% python3 -q
>>> import numpy as np
>>> np.set_printoptions(precision=1, suppress=True, linewidth=140, legacy="1.25")
>>> rnd = lambda a: np.round(a, 1) + 0
>>> A = np.load("m.npy")
>>> A
array([[0, 0, 1],
       [0, 0, 1],
       [1, 1, 0]])
>>> np.argwhere(np.triu(A))
array([[0, 2],
       [1, 2]])
>>> A @ A
array([[1, 1, 0],
       [1, 1, 0],
       [0, 0, 2]])
>>> Lm = np.diag(A.sum(axis=1)) - A
>>> (np.linalg.eigvalsh(Lm) < 1e-8).sum()
1
>>> np.linalg.matrix_rank(Lm)
2
>>> rnd(np.linalg.eigvalsh(Lm))
array([0., 1., 3.])
>>> Lm @ np.ones(3)
array([0., 0., 0.])
>>> U, sig, VT = np.linalg.svd(A)
>>> V = VT[:(sig > 1e-8).sum()]
>>> rng = np.random.default_rng(69)
>>> vec = A[2] + -2 * A[0] + rng.integers(2) * np.eye(3)[2]
>>> vec
array([ 1.,  1., -2.])
>>> np.allclose(V.T @ V @ vec, vec)
True
>>> rnd(np.linalg.norm(vec - V.T @ V @ vec))
0.0
>>> M2 = A / np.linalg.norm(A, axis=1, keepdims=True)
>>> G = M2 @ M2.T
>>> (G - 2 * np.eye(3)).round(6).argmax(axis=1)
array([1, 0, 0])
>>> np.degrees(np.arccos(np.clip(G[2, 1], -1, 1)))
90.0
>>> np.argwhere(np.triu(np.abs(G) > 0.95, 1))
array([[0, 1]])
>>> vec = np.array([1, 3, 0])
>>> np.linalg.norm(A @ vec) <= np.linalg.norm(A, 2) * np.linalg.norm(vec) + 1e-9
True
>>> np.einsum("ij,j->i", A, vec)
array([0, 0, 4])
>>> A @ np.ones(3)
array([1., 1., 2.])
>>> A @ (2 * vec)
array([0, 0, 8])
>>> (A @ vec).argmax()
2
>>> rnd(np.linalg.eigvalsh(A).min())
-1.4
>>> [round(float(np.linalg.det(A[:i, :i])), 2) + 0 for i in range(1, 4)]
[0.0, 0.0, 0.0]
>>> np.all(np.linalg.eigvalsh(A) > 0)
False
>>> J = np.eye(8, dtype=int)[rng.permutation(8)] * np.array([-2, 0, -2, -2, -1, 1, -1, -2])
>>> J
array([[ 0,  0,  0,  0,  0,  0,  0, -2],
       [ 0,  0, -2,  0,  0,  0,  0,  0],
       [-2,  0,  0,  0,  0,  0,  0,  0],
       [ 0,  0,  0,  0,  0,  1,  0,  0],
       [ 0,  0,  0,  0,  0,  0,  0,  0],
       [ 0,  0,  0,  0, -1,  0,  0,  0],
       [ 0,  0,  0,  0,  0,  0, -1,  0],
       [ 0,  0,  0, -2,  0,  0,  0,  0]])
>>> # rows and columns are dependent
>>> U, sig, VT = np.linalg.svd(J)
>>> V = VT[:(sig > 1e-8).sum()]
>>> vec = J[7] + -2 * J[4] + rng.integers(2) * np.eye(8)[6]
>>> vec
array([ 0.,  0.,  0., -2.,  0.,  0.,  1.,  0.])
>>> np.allclose(V.T @ V @ vec, vec)
True
>>> np.diag(V.T @ V)
array([1., 0., 1., 1., 1., 1., 1., 1.])
>>> V.T @ V
array([[1., 0., 0., 0., 0., 0., 0., 0.],
       [0., 0., 0., 0., 0., 0., 0., 0.],
       [0., 0., 1., 0., 0., 0., 0., 0.],
       [0., 0., 0., 1., 0., 0., 0., 0.],
       [0., 0., 0., 0., 1., 0., 0., 0.],
       [0., 0., 0., 0., 0., 1., 0., 0.],
       [0., 0., 0., 0., 0., 0., 1., 0.],
       [0., 0., 0., 0., 0., 0., 0., 1.]])
>>> U, sig, VT = np.linalg.svd(J)
>>> sig
array([2., 2., 2., 2., 1., 1., 1., 0.])
>>> M2 = U[:, :7] @ np.diag(sig[:7]) @ VT[:7]
>>> np.linalg.matrix_rank(M2)
7
>>> np.abs(J - M2).max()
0.0
>>> idx = rng.permutation(8)
>>> idx
array([4, 6, 5, 2, 1, 3, 0, 7])
>>> M2 = J[idx][:, idx]
>>> np.allclose(M2, J)
False
>>> np.trace(M2)
-1
>>> rnd(np.linalg.det(M2)), rnd(np.linalg.det(J[idx]))
(0.0, 0.0)
>>> np.diag(M2)
array([ 0, -1,  0,  0,  0,  0,  0,  0])
>>> M2
array([[ 0,  0,  0,  0,  0,  0,  0,  0],
       [ 0, -1,  0,  0,  0,  0,  0,  0],
       [-1,  0,  0,  0,  0,  0,  0,  0],
       [ 0,  0,  0,  0,  0,  0, -2,  0],
       [ 0,  0,  0, -2,  0,  0,  0,  0],
       [ 0,  0,  1,  0,  0,  0,  0,  0],
       [ 0,  0,  0,  0,  0,  0,  0, -2],
       [ 0,  0,  0,  0,  0, -2,  0,  0]])
>>> rnd(np.linalg.pinv(M2))
array([[ 0. ,  0. , -1. ,  0. ,  0. ,  0. ,  0. ,  0. ],
       [ 0. , -1. ,  0. ,  0. ,  0. ,  0. ,  0. ,  0. ],
       [ 0. ,  0. ,  0. ,  0. ,  0. ,  1. ,  0. ,  0. ],
       [ 0. ,  0. ,  0. ,  0. , -0.5,  0. ,  0. ,  0. ],
       [ 0. ,  0. ,  0. ,  0. ,  0. ,  0. ,  0. ,  0. ],
       [ 0. ,  0. ,  0. ,  0. ,  0. ,  0. ,  0. , -0.5],
       [ 0. ,  0. ,  0. , -0.5,  0. ,  0. ,  0. ,  0. ],
       [ 0. ,  0. ,  0. ,  0. ,  0. ,  0. , -0.5,  0. ]])
>>> rnd(np.linalg.norm(M2, axis=0))
array([1., 1., 1., 2., 0., 2., 2., 2.])
>>> M2.T @ M2
array([[1, 0, 0, 0, 0, 0, 0, 0],
       [0, 1, 0, 0, 0, 0, 0, 0],
       [0, 0, 1, 0, 0, 0, 0, 0],
       [0, 0, 0, 4, 0, 0, 0, 0],
       [0, 0, 0, 0, 0, 0, 0, 0],
       [0, 0, 0, 0, 0, 4, 0, 0],
       [0, 0, 0, 0, 0, 0, 4, 0],
       [0, 0, 0, 0, 0, 0, 0, 4]])
>>> r = np.linalg.matrix_rank(J)
>>> r
7
>>> null = np.linalg.svd(J)[2][r:].T
>>> np.allclose(J @ null, 0)
True
>>> null.shape
(8, 1)
>>> mat = np.array([[4, 3, 7, -5],
...     [-8, -9, -8, 4],
...     [-2, 0, -9, 2],
...     [-4, 2, 9, 7],
...     [-4, 4, -3, -2],
...     [-2, 0, -9, 2],
...     [3, -5, -2, 3]])
>>> # rows 2 and 5 are equal
>>> vec = np.array([5, 3, -1, -1])
>>> y = mat @ vec
>>> rnd(np.linalg.solve(mat.T @ mat, mat.T @ y))
array([ 5.,  3., -1., -1.])
>>> y
array([ 27, -63,  -3, -30,  -3,  -3,  -1])
>>> y = y + 0.1 * rng.normal(size=7)
>>> rnd(y)
array([ 27. , -62.9,  -2.9, -30. ,  -3. ,  -2.9,  -1. ])
>>> c, *_ = np.linalg.lstsq(mat, y)
>>> [round(float(np.linalg.norm(np.linalg.solve(mat.T @ mat + lam * np.eye(4), mat.T @ y))), 2) for lam in (0, 1, 10, 100)]
[6.0, 5.92, 5.36, 3.34]
>>> rnd(c)
array([ 5.,  3., -1., -1.])
>>> rnd(np.linalg.norm(y - mat @ c))
0.1
>>> P = mat @ np.linalg.solve(mat.T @ mat, mat.T)
>>> np.allclose(P @ P, P)
True
>>> np.linalg.matrix_rank(np.eye(7) - P)
3
>>> rnd(np.diag(P))
array([0.3, 0.9, 0.4, 1. , 0.5, 0.4, 0.5])
>>> rnd(P)
array([[ 0.3, -0.2, -0.3, -0.2,  0. , -0.3, -0.1],
       [-0.2,  0.9, -0.1,  0. ,  0. , -0.1,  0. ],
       [-0.3, -0.1,  0.4, -0.1,  0.1,  0.4,  0.1],
       [-0.2,  0. , -0.1,  1. ,  0. , -0.1, -0.1],
       [ 0. ,  0. ,  0.1,  0. ,  0.5,  0.1, -0.5],
       [-0.3, -0.1,  0.4, -0.1,  0.1,  0.4,  0.1],
       [-0.1,  0. ,  0.1, -0.1, -0.5,  0.1,  0.5]])
>>> rnd(np.linalg.eigvalsh(P))
array([0., 0., 0., 1., 1., 1., 1.])
>>> vals, V = np.linalg.eigvalsh(P)
Traceback (most recent call last):
  File "<python-input-82>", line 1, in <module>
    vals, V = np.linalg.eigvalsh(P)
    ^^^^^^^
ValueError: too many values to unpack (expected 2)
>>> vals, V = np.linalg.eigh(P)
>>> rnd(V @ np.diag(vals) @ V.T)
array([[ 0.3, -0.2, -0.3, -0.2,  0. , -0.3, -0.1],
       [-0.2,  0.9, -0.1,  0. ,  0. , -0.1,  0. ],
       [-0.3, -0.1,  0.4, -0.1,  0.1,  0.4,  0.1],
       [-0.2,  0. , -0.1,  1. ,  0. , -0.1, -0.1],
       [ 0. ,  0. ,  0.1,  0. ,  0.5,  0.1, -0.5],
       [-0.3, -0.1,  0.4, -0.1,  0.1,  0.4,  0.1],
       [-0.1,  0. ,  0.1, -0.1, -0.5,  0.1,  0.5]])
>>> rnd(V.T @ V)
array([[1., 0., 0., 0., 0., 0., 0.],
       [0., 1., 0., 0., 0., 0., 0.],
       [0., 0., 1., 0., 0., 0., 0.],
       [0., 0., 0., 1., 0., 0., 0.],
       [0., 0., 0., 0., 1., 0., 0.],
       [0., 0., 0., 0., 0., 1., 0.],
       [0., 0., 0., 0., 0., 0., 1.]])
>>> rnd(np.linalg.eigvalsh(P + 2 * np.eye(7)))
array([2., 2., 2., 3., 3., 3., 3.])
>>> rnd(np.linalg.svd(P, compute_uv=False))
array([1., 1., 1., 1., 0., 0., 0.])
>>> M2 = np.array([[7, 1, 1], [2, -9, 8], [5, -7, 6], [7, 7, -2]])
>>> np.vstack([mat, M2.T]).shape
(10, 4)
>>> np.einsum("ij,ij->i", mat, mat)
array([ 99, 225,  89, 150,  45,  89,  47])
>>> np.linalg.matrix_rank(mat @ M2)
3
>>> np.einsum("ij->j", mat)
array([-13,  -5, -15,  11])
>>> np.einsum("ik,kj->ji", mat, M2)
array([[  34,  -86,  -45,   70,  -49,  -45,   22],
       [-107,  157,   75,  -36,  -33,   75,   83],
       [  80, -136,  -60,   52,   14,  -60,  -55]])
>>> M2 = mat / np.sqrt((mat ** 2).mean(axis=1, keepdims=True))
>>> rnd(np.linalg.norm(M2, axis=1))
array([2., 2., 2., 2., 2., 2., 2.])
>>> np.linalg.matrix_rank(mat - mat.mean(axis=1, keepdims=True))
3
>>> rnd(M2[2])
array([-0.4,  0. , -1.9,  0.4])
>>> feats = np.loadtxt("block4.csv", delimiter=",")
>>> rnd(feats)
array([[ 0. , -0.1,  0. ,  0. , -0.1],
       [-0.1,  0.4,  0.2,  0.3,  0.4],
       [ 0. ,  0.2,  0.1,  0.1,  0.2],
       [ 0. ,  0.3,  0.1,  0.2,  0.3],
       [-0.1,  0.4,  0.2,  0.3,  0.4]])
>>> vals, V = np.linalg.eigh(feats)
>>> rnd(np.linalg.eigvalsh(feats + 2 * np.eye(5)))
array([2., 2., 2., 2., 3.])
>>> rnd(V.T @ V)
array([[1., 0., 0., 0., 0.],
       [0., 1., 0., 0., 0.],
       [0., 0., 1., 0., 0.],
       [0., 0., 0., 1., 0.],
       [0., 0., 0., 0., 1.]])
>>> rnd(np.linalg.svd(feats, compute_uv=False))
array([1., 0., 0., 0., 0.])
>>> rnd(vals)
array([0., 0., 0., 0., 1.])
>>> rnd(V @ np.diag(vals) @ V.T)
array([[ 0. , -0.1,  0. ,  0. , -0.1],
       [-0.1,  0.4,  0.2,  0.3,  0.4],
       [ 0. ,  0.2,  0.1,  0.1,  0.2],
       [ 0. ,  0.3,  0.1,  0.2,  0.3],
       [-0.1,  0.4,  0.2,  0.3,  0.4]])
>>> U, sig, VT = np.linalg.svd(feats, full_matrices=False)
>>> U.shape, sig.shape, VT.shape
((5, 5), (5,), (5, 5))
>>> np.cumsum(sig ** 2) / np.sum(sig ** 2)
array([1., 1., 1., 1., 1.])
>>> np.allclose(U * sig @ VT, feats)
True
>>> rnd(VT @ VT.T)
array([[1., 0., 0., 0., 0.],
       [0., 1., 0., 0., 0.],
       [0., 0., 1., 0., 0.],
       [0., 0., 0., 1., 0.],
       [0., 0., 0., 0., 1.]])
>>> np.abs(U[:, 0]).round(6).argmax()
1
>>> rnd(sig)
array([1., 0., 0., 0., 0.])
>>> (sig > 1e-8).sum()
1
>>> np.sqrt((sig ** 2).sum()), rnd(np.linalg.norm(feats))
(1.0, 1.0)
>>> M = np.load("test19.npy")
>>> M
array([[-3, -2, -1,  0],
       [ 1,  2,  3,  4],
       [ 5,  6,  7,  8],
       [ 9, 10, 11, 12],
       [13, 14, 15, 16],
       [17, 18, 19, 20],
       [21, 22, 23, 24]])
>>> r = np.linalg.matrix_rank(M)
>>> r
2
>>> null = np.linalg.svd(M)[2][r:].T
>>> null.shape
(4, 2)
>>> rnd(null @ null.T)
array([[ 0.3, -0.4, -0.1,  0.2],
       [-0.4,  0.7, -0.2, -0.1],
       [-0.1, -0.2,  0.7, -0.4],
       [ 0.2, -0.1, -0.4,  0.3]])
>>> np.linalg.matrix_rank(M.T @ M), np.linalg.matrix_rank(M @ M.T)
(2, 2)
>>> [int(np.linalg.matrix_rank(np.delete(M, i, axis=0))) for i in range(7)]
[2, 2, 2, 2, 2, 2, 2]
>>> rnd(M @ null)
array([[0., 0.],
       [0., 0.],
       [0., 0.],
       [0., 0.],
       [0., 0.],
       [0., 0.],
       [0., 0.]])
>>> U, sig, VT = np.linalg.svd(M)
>>> np.argmax(sig[:-1] / (sig[1:] + 1e-6)) + 1
2
>>> M2 = U[:, :2] @ np.diag(sig[:2]) @ VT[:2]
>>> rnd(np.linalg.norm(M - M2, 2)), rnd(sig[2])
(0.0, 0.0)
>>> np.linalg.matrix_rank(M, rtol=0.05)
2
>>> rnd(np.linalg.norm(M - M2) / np.linalg.norm(M))
0.0
>>> rnd(M2)
array([[-3., -2., -1.,  0.],
       [ 1.,  2.,  3.,  4.],
       [ 5.,  6.,  7.,  8.],
       [ 9., 10., 11., 12.],
       [13., 14., 15., 16.],
       [17., 18., 19., 20.],
       [21., 22., 23., 24.]])
>>> def softmax(z):
...     e = np.exp(z - z.max(axis=-1, keepdims=True))
...     return e / e.sum(axis=-1, keepdims=True)
... 
>>> softmax(M).sum(axis=1)
array([1., 1., 1., 1., 1., 1., 1.])
>>> rnd(softmax(M[3] + 5))
array([0. , 0.1, 0.2, 0.6])
>>> scores = M @ M.T / np.sqrt(4)
>>> rnd(softmax(scores))
array([[1., 0., 0., 0., 0., 0., 0.],
       [0., 0., 0., 0., 0., 0., 1.],
       [0., 0., 0., 0., 0., 0., 1.],
       [0., 0., 0., 0., 0., 0., 1.],
       [0., 0., 0., 0., 0., 0., 1.],
       [0., 0., 0., 0., 0., 0., 1.],
       [0., 0., 0., 0., 0., 0., 1.]])
>>> m1 = np.load("dump.npy")
>>> m1
array([[ 2,  0,  0,  0,  0,  0,  0],
       [ 0, -2,  0,  0,  0,  0,  0],
       [ 2,  3,  2,  0,  0,  0,  0],
       [ 3,  0,  0, -2,  0,  0,  0],
       [ 0,  1, -2,  2,  2,  0,  0],
       [ 0,  1, -1,  2,  1,  0,  0],
       [-2,  2, -3,  0,  3, -2, -1]])
>>> # rank 6
>>> np.linalg.matrix_rank(m1, rtol=0.1)
5
>>> np.argsort(-np.linalg.norm(m1, axis=0).round(6), kind="stable")[:3]
array([0, 1, 2])
>>> X = np.load("out6.npy")
>>> X
array([[ 0.6,  1.8,  0.8,  0.3,  0.8,  0. ,  2. ],
       [ 1.6,  2. ,  0.6, -0.3,  0.9,  0. ,  2. ],
       [ 0.9,  2. ,  1.3,  0.1,  1.2, -0.1,  1.5],
       [ 1.1,  2.6,  1.2,  0.2,  0.8,  0.2,  1.8],
       [ 1.4,  2.2,  1. , -0.1,  0.4,  0.1,  2.1],
       [ 0.6,  1.9,  0.6,  0.3,  1.1,  0.3,  1.5],
       [ 0.8,  2. ,  1. ,  0.1,  0.9,  0.2,  1.9],
       [ 1.1,  1.6,  0.9, -0.1,  0.6,  0.2,  2. ],
       [ 0.8,  1.9,  0.8, -0.3,  1.1,  0.1,  1.9],
       [ 0.5,  2.2,  1.2, -0.2,  1.1, -0.3,  2.1],
       [ 0.7,  1.6,  1.1,  0. ,  1.4, -0.2,  2.3],
       [ 0.7,  1.1,  0.3,  2.3,  0.7,  2.2,  2. ],
       [ 0.7,  0.6,  0.2,  2.2,  1.3,  1.4,  1.7],
       [ 1. ,  1. , -0.1,  2.1,  0.5,  1.9,  1.7],
       [ 0. ,  1.4,  0.1,  1.6,  1.1,  2. ,  1.9],
       [ 0.7,  0.7,  0.2,  1.8,  0.8,  1.9,  2.3],
       [ 0.9,  1. , -0.2,  2.5,  0.9,  2.1,  2. ],
       [ 0.9,  0.8,  0.3,  1.7,  0.9,  2.9,  1.7],
       [ 1.3,  1.9,  0.2,  2.3,  1.1,  1.9,  1.5],
       [ 1.1,  0.7, -0.3,  1.8,  1. ,  2.1,  1.8],
       [ 1.5,  1.2, -0.5,  1.6,  0.8,  1.7,  2.2],
       [ 1. ,  1.2,  0.1,  2.3,  1.1,  1.8,  2.5],
       [ 1.1,  0. ,  1.4,  2. ,  2.2,  2.4,  1.1],
       [ 1.5,  0.4,  0.8,  2.7,  1.9,  1.7,  1.5],
       [ 1.2,  0.1,  1.4,  2. ,  2.1,  1.8,  1.1],
       [ 0.7, -0.6,  0.8,  2.3,  1.6,  2.4,  2. ],
       [ 1.3, -0.4,  0.8,  1.9,  2.1,  2.1,  1.9],
       [ 0.9, -0.4,  0.4,  2.4,  1.8,  2.1,  1.5],
       [ 0.7,  0.1,  0.6,  1.8,  1.8,  1.9,  1.9],
       [ 0.6,  0.1,  1.2,  2.2,  2.3,  2. ,  2.4],
       [ 0.8, -0.2,  1. ,  1.9,  1.5,  1.5,  2. ],
       [ 1. ,  0.6,  0.8,  1.9,  2.3,  1.9,  1.9],
       [ 1. , -0.2,  1. ,  1.6,  1.6,  2. ,  1.9]])
>>> vec = np.array([-2, 0, 1, -2, 0, -2, 2])
>>> (X @ vec).argmax()
9
>>> X @ np.eye(7)[5]
array([ 0. ,  0. , -0.1,  0.2,  0.1,  0.3,  0.2,  0.2,  0.1, -0.3, -0.2,  2.2,  1.4,  1.9,  2. ,  1.9,  2.1,  2.9,  1.9,  2.1,  1.7,  1.8,
        2.4,  1.7,  1.8,  2.4,  2.1,  2.1,  1.9,  2. ,  1.5,  1.9,  2. ])
